$ python -q
>>> import numpy as np
>>> import numpy.linalg as la
>>> np.set_printoptions(suppress=True, linewidth=200)
>>> data = np.load("arr.npy")
>>> print(data)
[[ 17   3   1  -2   0   3]
 [  1  61   1   2  -2   3]
 [  3   0 -17   1   2  -1]
 [ -2   0  -3  18  -3  -2]
 [  3   2   0  -2 -57  -2]
 [  1   1   3  -1  -2 -39]]
>>> other = data[0, 0] * data[1:] - np.outer(data[1:, 0], data[0])
>>> other
array([[   0, 1034,   16,   36,  -34,   48],
       [   0,   -9, -292,   23,   34,  -26],
       [   0,    6,  -49,  302,  -51,  -28],
       [   0,   25,   -3,  -28, -969,  -43],
       [   0,   14,   50,  -15,  -34, -666]])
>>> print(np.round(data[:, 0] / data[0, 0], 2))
[ 1.    0.06  0.18 -0.12  0.18  0.06]
>>> la.matrix_rank(other), la.matrix_rank(data)
(np.int64(5), np.int64(6))
>>> other = np.array([[1, -2, 1], [0, 1, 2], [2, -1, 2]])
>>> E = np.tril(other)
>>> E
array([[ 1,  0,  0],
       [ 0,  1,  0],
       [ 2, -1,  2]])
>>> evals, vecs = la.eig(E)
>>> print(evals)
[2. 1. 1.]
>>> np.round(np.sort(la.eigvals(E.T)), 2)
array([1., 1., 2.])
>>> Q = E.astype(float).copy()
>>> for j in range(3):
...     Q[:, j] -= Q[:, :j] @ (Q[:, :j].T @ Q[:, j])
...     Q[:, j] /= la.norm(Q[:, j])
... 
>>> print(np.round(Q.T @ E, 2) + 0)
[[ 2.24 -0.89  1.79]
 [ 0.    1.1  -0.37]
 [ 0.    0.    0.82]]
>>> rng = np.random.default_rng(3976)
>>> idx = rng.permutation(3)
>>> print(idx)
[2 0 1]
>>> other = E[idx][:, idx]
>>> round(la.det(other), 2), round(la.det(E[idx]), 2)
(np.float64(2.0), np.float64(2.0))
>>> np.diag(other)
array([2, 1, 1])
>>> print(other)
[[ 2  2 -1]
 [ 0  1  0]
 [ 0  0  1]]
>>> np.allclose(other, E)
False
>>> print(np.trace(other))
4
>>> print(np.round(np.sort(np.abs(la.eigvals(other))), 2))
[1. 1. 2.]
>>> print(np.einsum("ii->", E))
4
>>> round(float(la.det(E.T)), 2)
2.0
>>> round(float(la.det(2 * E)), 2), np.round(la.det(E), 2)
(16.0, np.float64(2.0))
>>> round(la.det(E[::-1]), 2)
np.float64(-2.0)
>>> np.einsum("ij,ji->", E, E)
np.int64(6)
>>> def softmax(z):
...     e = np.exp(z - z.max(axis=-1, keepdims=True))
...     return e / e.sum(axis=-1, keepdims=True)
... 
>>> np.round(softmax(E[1]), 2)
array([0.21, 0.58, 0.21])
>>> np.round(softmax(10 * E[1]), 2) + 0
array([0., 1., 0.])
>>> scores = E @ E.T / np.sqrt(3)
>>> np.round(softmax(scores)[1] @ E, 2)
array([0.64, 0.36, 0.34])
>>> softmax(scores).round(6).argmax(axis=1)
array([2, 1, 2])
>>> np.round(softmax(scores + np.triu(np.full(scores.shape, -np.inf), 1)), 2) + 0
array([[1.  , 0.  , 0.  ],
       [0.36, 0.64, 0.  ],
       [0.02, 0.  , 0.98]])
>>> arr = rng.normal(size=(21, 5))
>>> arr = 20 * arr / la.norm(arr, axis=1, keepdims=True)
>>> print(arr.round(2))
[[ -7.35   3.82 -14.28  11.18  -1.56]
 [  1.36   3.78  18.13  -3.07   6.76]
 [ -7.09   9.07   7.53 -14.35   2.18]
 [  5.29   2.8    3.87   1.15 -18.65]
 [  4.03 -10.36 -15.3    1.99  -6.18]
 [ -1.48  -3.86   6.   -18.54   1.77]
 [ -4.11  -9.15  -3.59   7.1   15.37]
 [ -1.72  13.42  14.43  -1.49  -2.55]
 [ -3.98   4.3   17.74  -3.41   6.27]
 [  1.91  -5.24  16.33  -6.36  -7.86]
 [-15.58   5.05   7.84  -8.16  -1.91]
 [  5.42 -18.38  -2.31  -4.38   2.87]
 [  5.8   -7.27   0.35 -11.17  13.73]
 [  3.45  15.01 -12.62   1.72   0.8 ]
 [ -3.64  17.35  -8.97  -0.57   2.29]
 [  6.94  13.76 -11.21   5.04  -3.35]
 [  0.17   9.35  -4.04  -6.89 -15.77]
 [-12.39   3.07 -10.68  -5.22  -9.79]
 [ 12.79  -0.75   4.33   3.12 -14.4 ]
 [  8.92 -12.19  11.23  -6.77  -0.01]
 [-10.09  -1.1   13.61   3.54  -9.96]]
>>> Q, vecs = la.qr(arr[:, :1])[0], la.qr(arr[:, 1:])[0]
>>> sv = la.svd(Q.T @ vecs, compute_uv=False)
>>> (sv > 0.9).sum()
np.int64(0)
>>> X = np.load("out9.npy")
>>> X
array([[13, 13, 18,  6],
       [13, 26, 19, 15],
       [18, 19, 25,  9],
       [ 6, 15,  9,  9]])
>>> f = np.array([4, 7, 7])
>>> print(np.cross(X[1, :3], X[0, :3]))
[ 221   13 -169]
>>> np.convolve(X[1], f)
array([ 52, 195, 349, 375, 238, 105])
>>> x0 = np.array([0, -4, -2, -5, -5, 4])
>>> target = data @ x0
>>> print(target)
[   8 -234   15  -77  279 -151]
>>> np.round(la.solve(data.T, data[1]), 2) + 0
array([0., 1., 0., 0., 0., 0.])
>>> np.round(la.solve(data, target + data[:, 5]), 2) + 0
array([ 0., -4., -2., -5., -5.,  5.])
>>> np.round(la.solve(data, data[:, 1]), 2) + 0
array([0., 1., 0., 0., 0., 0.])
>>> evals, vecs = la.eigh(X)
>>> np.round(vecs.T @ vecs, 2) + 0
array([[1., 0., 0., 0.],
       [0., 1., 0., 0.],
       [0., 0., 1., 0.],
       [0., 0., 0., 1.]])
>>> np.abs(vecs[:, -1]).round(6).argmax()
np.int64(1)
>>> np.round(np.abs(vecs[:, -1]), 2)
array([0.42, 0.6 , 0.6 , 0.32])
>>> print(evals.round(2) + 0)
[ 0.    0.   11.22 61.78]
>>> np.round(vecs.T @ X @ vecs, 2) + 0
array([[ 0.  ,  0.  ,  0.  ,  0.  ],
       [ 0.  ,  0.  ,  0.  ,  0.  ],
       [ 0.  ,  0.  , 11.22,  0.  ],
       [ 0.  ,  0.  ,  0.  , 61.78]])
>>> print(np.unique(evals.round(6) + 0, return_counts=True)[1])
[2 1 1]
>>> print((evals > 1e-8).sum(), (evals < -1e-8).sum())
2 0
>>> Uu, sv, Vh = la.svd(X)
>>> vecs = Vh[:(sv > 1e-8).sum()]
>>> x0 = X[0] + 2 * X[2] + rng.integers(2) * np.eye(4)[2]
>>> x0
array([49., 51., 69., 24.])
>>> la.matrix_rank(np.vstack([X, x0]))
np.int64(3)
>>> print(np.allclose(vecs.T @ vecs @ x0, x0))
False
>>> round(float(la.norm(x0 - vecs.T @ vecs @ x0)), 2)
0.61
>>> F = np.load("dump.npy")
>>> F
array([[ 1.,  7.,  1.,  2., -3.],
       [ 0.,  7.,  0.,  4., -2.],
       [ 3.,  6.,  3.,  9., -1.],
       [ 6.,  1.,  1.,  3.,  3.],
       [ 0.,  0.,  0.,  0., -1.]])
>>> x0 = np.array([0, 5, 1, 4, 4])
>>> F @ np.ones(5)
array([ 8.,  9., 20., 14., -1.])
>>> np.einsum("ij,j->i", F, x0)
array([32., 43., 65., 30., -4.])
>>> (F @ x0).argmax()
np.int64(2)
>>> F @ x0
array([32., 43., 65., 30., -4.])
>>> x0 = np.array([2, -2, 3, 3, -2])
>>> target = F @ x0
>>> target
array([ 3.,  2., 32., 16.,  2.])
>>> print(np.round(la.solve(F.T, F[3]), 2) + 0)
[0. 0. 0. 1. 0.]
>>> print(np.round(la.solve(F, target + F[:, 3]), 2))
[ 2. -2.  3.  4. -2.]
>>> other = data / np.sqrt((data ** 2).mean(axis=1, keepdims=True))
>>> other[5].round(2)
array([ 0.06,  0.06,  0.19, -0.06, -0.12, -2.44])
>>> print(la.matrix_rank(other) == la.matrix_rank(data))
True
>>> la.matrix_rank(data - data.mean(axis=1, keepdims=True))
np.int64(5)
>>> other = F[0, 0] * F[1:] - np.outer(F[1:, 0], F[0])
>>> other
array([[  0.,   7.,   0.,   4.,  -2.],
       [  0., -15.,   0.,   3.,   8.],
       [  0., -41.,  -5.,  -9.,  21.],
       [  0.,   0.,   0.,   0.,  -1.]])
>>> F[:, 0] / F[0, 0]
array([1., 0., 3., 6., 0.])
>>> la.matrix_rank(other), la.matrix_rank(F)
(np.int64(4), np.int64(5))
>>> blk = np.stack([other, 3 * other, other[::-1]])
>>> print(blk.sum(axis=0))
[[   0.   28.    0.   16.   -9.]
 [   0. -101.   -5.    3.   53.]
 [   0. -179.  -20.  -33.   92.]
 [   0.    7.    0.    4.   -6.]]
>>> (blk @ other.T).shape
(3, 4, 4)
>>> la.matrix_rank(blk)
array([4, 4, 4])
>>> other = np.array([[0.6, -0.3], [-1.3, 0.4], [0.1, 0.9], [1.1, -1.1], [0.0, -0.4]])
>>> basis = np.array([[-0.1, -0.1, -0.1, -0.8, -1.8], [-0.1, 1.7, -1.2, -0.4, 0.5]])
>>> mat = other @ basis
>>> mat.round(2) + 0
array([[-0.03, -0.57,  0.3 , -0.36, -1.23],
       [ 0.09,  0.81, -0.35,  0.88,  2.54],
       [-0.1 ,  1.52, -1.09, -0.44,  0.27],
       [ 0.  , -1.98,  1.21, -0.44, -2.53],
       [ 0.04, -0.68,  0.48,  0.16, -0.2 ]])
>>> blk = np.stack([F, 5 * F, F[::-1]])
>>> np.round(la.norm(blk, axis=(1, 2)), 2)
array([18.06, 90.28, 18.06])
>>> blk.shape
(3, 5, 5)
>>> np.einsum("bij,cij->bc", blk, blk)
array([[ 326., 1630.,  168.],
       [1630., 8150.,  840.],
       [ 168.,  840.,  326.]])
>>> print((blk @ F.T).shape)
(3, 5, 5)
>>> Q, _ = la.qr(np.array([[-0.3, 0.8, 0.4], [1.3, -2.2, 0.1], [0.3, 0.5, 0.8]]))
>>> vecs, _ = la.qr(np.array([[0.1, 1.2, 0.0, 0.1, -1.8],
...     [-0.2, -0.9, -2.1, 0.6, 0.2],
...     [2.0, -0.4, -0.6, 2.3, -0.7],
...     [-0.3, -0.1, -0.3, -0.3, 1.2],
...     [0.8, 1.1, 0.4, -1.3, 1.3]]))
>>> sv = 20 * 0.7 ** np.arange(3)
>>> A = Q[:, :3] * sv @ vecs[:3]
>>> print(A.round(2))
[[ 8.08  2.02 -6.01 -3.85  0.63]
 [ 1.78 11.82 11.04 10.39  0.13]
 [-3.8   8.08 -8.82  5.66 -3.02]]
>>> Q, vecs = la.qr(data[:, :4])[0], la.qr(data[:, 4:])[0]
>>> sv = la.svd(Q.T @ vecs, compute_uv=False)
>>> np.round(np.degrees(np.arccos(sv.clip(0, 1))), 2)
array([79.75, 81.56])
>>> print(sv.round(2))
[0.18 0.15]
>>> np.round(softmax(A[1] + 3), 2) + 0
array([0.  , 0.59, 0.27, 0.14, 0.  ])
>>> np.round(softmax(10 * A[1]), 2) + 0
array([0., 1., 0., 0., 0.])
>>> np.round(softmax(A).sum(axis=1), 2)
array([1., 1., 1.])
>>> np.round(softmax(A[1]), 2) + 0
array([0.  , 0.59, 0.27, 0.14, 0.  ])
>>> scores = A @ A.T / np.sqrt(5)
>>> np.round(softmax(scores)[1] @ A, 2)
array([ 1.78, 11.82, 11.04, 10.39,  0.13])
>>> np.round(softmax(scores + np.triu(np.full(scores.shape, -np.inf), 1)), 2) + 0
array([[1., 0., 0.],
       [0., 1., 0.],
       [0., 0., 1.]])
>>> softmax(scores).round(6).argmax(axis=1)
array([0, 1, 2])
>>> print(np.round(softmax(scores), 2) + 0)
[[1. 0. 0.]
 [0. 1. 0.]
 [0. 0. 1.]]
>>> f = np.array([1, 3])
>>> np.round(np.cross(A[1, :3], A[2, :3]), 2)
array([-193.42,  -26.3 ,   59.34])
>>> np.round(np.convolve(A[1], f), 2)
array([ 1.78, 17.16, 46.5 , 43.51, 31.31,  0.38])
>>> np.round(np.array([np.convolve(row, f, "same") for row in A]), 2)
array([[  8.08,  26.25,   0.07, -21.87, -10.92],
       [  1.78,  17.16,  46.5 ,  43.51,  31.31],
       [ -3.8 ,  -3.33,  15.43, -20.79,  13.95]])
>>> other = A / la.norm(A, axis=1, keepdims=True)
>>> C2 = other @ other.T
>>> (np.abs(C2) > 0.9).astype(int)
array([[1, 0, 0],
       [0, 1, 0],
       [0, 0, 1]])
>>> np.round(np.degrees(np.arccos(np.clip(C2[1, 0], -1, 1))), 2)
np.float64(108.68)
>>> np.argwhere(np.triu(np.abs(C2) > 0.95, 1))
array([], shape=(0, 2), dtype=int64)
>>> C2.round(2)
array([[ 1.  , -0.32,  0.1 ],
       [-0.32,  1.  ,  0.18],
       [ 0.1 ,  0.18,  1.  ]])
>>> np.round(la.norm(other, axis=1), 2)
array([1., 1., 1.])
>>> np.round(np.abs(A).max(), 2)
np.float64(11.82)
>>> np.unravel_index(np.abs(A).argmax(), A.shape)
(np.int64(1), np.int64(1))
>>> np.round(la.norm(A), 2)
np.float64(26.31)
>>> A.shape
(3, 5)
>>> print(np.round(np.diff(A, axis=0), 2))
[[ -6.3    9.8   17.04  14.24  -0.5 ]
 [ -5.58  -3.74 -19.85  -4.74  -3.15]]
>>> np.round(A.sum(axis=1), 2)
array([ 0.87, 35.16, -1.9 ])
>>> feats = np.load("layer6.npy")
>>> feats
array([[ 2, -3, -1,  1,  2,  0],
       [-3,  2, -3, -1,  1,  2],
       [-1, -3,  2, -3, -1,  1],
       [ 1, -1, -3,  2, -3, -1],
       [ 2,  1, -1, -3,  2, -3],
       [ 0,  2,  1, -1, -3,  2]])
>>> np.all(la.eigvalsh(feats) > 0)
np.False_
>>> round(la.eigvalsh(feats).min(), 2)
np.float64(-4.38)
>>> idx = rng.permutation(6)
>>> idx
array([2, 3, 5, 1, 0, 4])
>>> other = feats[idx][:, idx]
>>> print(np.trace(other))
12
>>> round(la.det(other), 2), round(float(la.det(feats[idx])), 2)
(np.float64(6179.0), 6179.0)
>>> np.allclose(feats @ feats.T, feats.T @ feats)
True
>>> np.round(np.sort(np.abs(la.eigvals(feats))), 2)
array([1.85, 3.52, 4.38, 5.67, 5.83, 6.55])
>>> np.allclose(feats, feats.T)
True
>>> print(round(la.det(feats), 2))
6179.0
>>> np.trace(feats)
np.int64(12)
>>> assert feats == feats.T
Traceback (most recent call last):
  File "<python-input-154>", line 1, in <module>
    assert feats == feats.T
           ^^^^^^^^^^^^^^^^
ValueError: The truth value of an array with more than one element is ambiguous. Use a.any() or a.all()
>>> evals, vecs = la.eigh(feats)
>>> x0 = np.array([3, -3, -2, 0, 0, 1])
>>> x0 @ feats @ x0
np.int64(60)
>>> np.round(vecs * np.abs(evals) @ vecs.T, 2)
array([[ 3.85, -0.82,  0.1 ,  0.47,  0.18, -1.79],
       [-0.82,  5.18, -0.53, -0.32, -0.2 ,  0.18],
       [ 0.1 , -0.53,  4.86, -0.87, -0.32,  0.47],
       [ 0.47, -0.32, -0.87,  4.86, -0.53,  0.1 ],
       [ 0.18, -0.2 , -0.32, -0.53,  5.18, -0.82],
       [-1.79,  0.18,  0.47,  0.1 , -0.82,  3.85]])
>>> (np.sign(vecs[:, -1].round(6)) == np.sign(vecs[0, -1].round(6))).astype(int)
array([1, 0, 0, 1, 1, 0])
>>> np.round(vecs * np.maximum(evals, 0) @ vecs.T, 2)
array([[ 2.93, -1.91, -0.45,  0.74,  1.09, -0.89],
       [-1.91,  3.59, -1.77, -0.66,  0.4 ,  1.09],
       [-0.45, -1.77,  3.43, -1.93, -0.66,  0.74],
       [ 0.74, -0.66, -1.93,  3.43, -1.77, -0.45],
       [ 1.09,  0.4 , -0.66, -1.77,  3.59, -1.91],
       [-0.89,  1.09,  0.74, -0.45, -1.91,  2.93]])
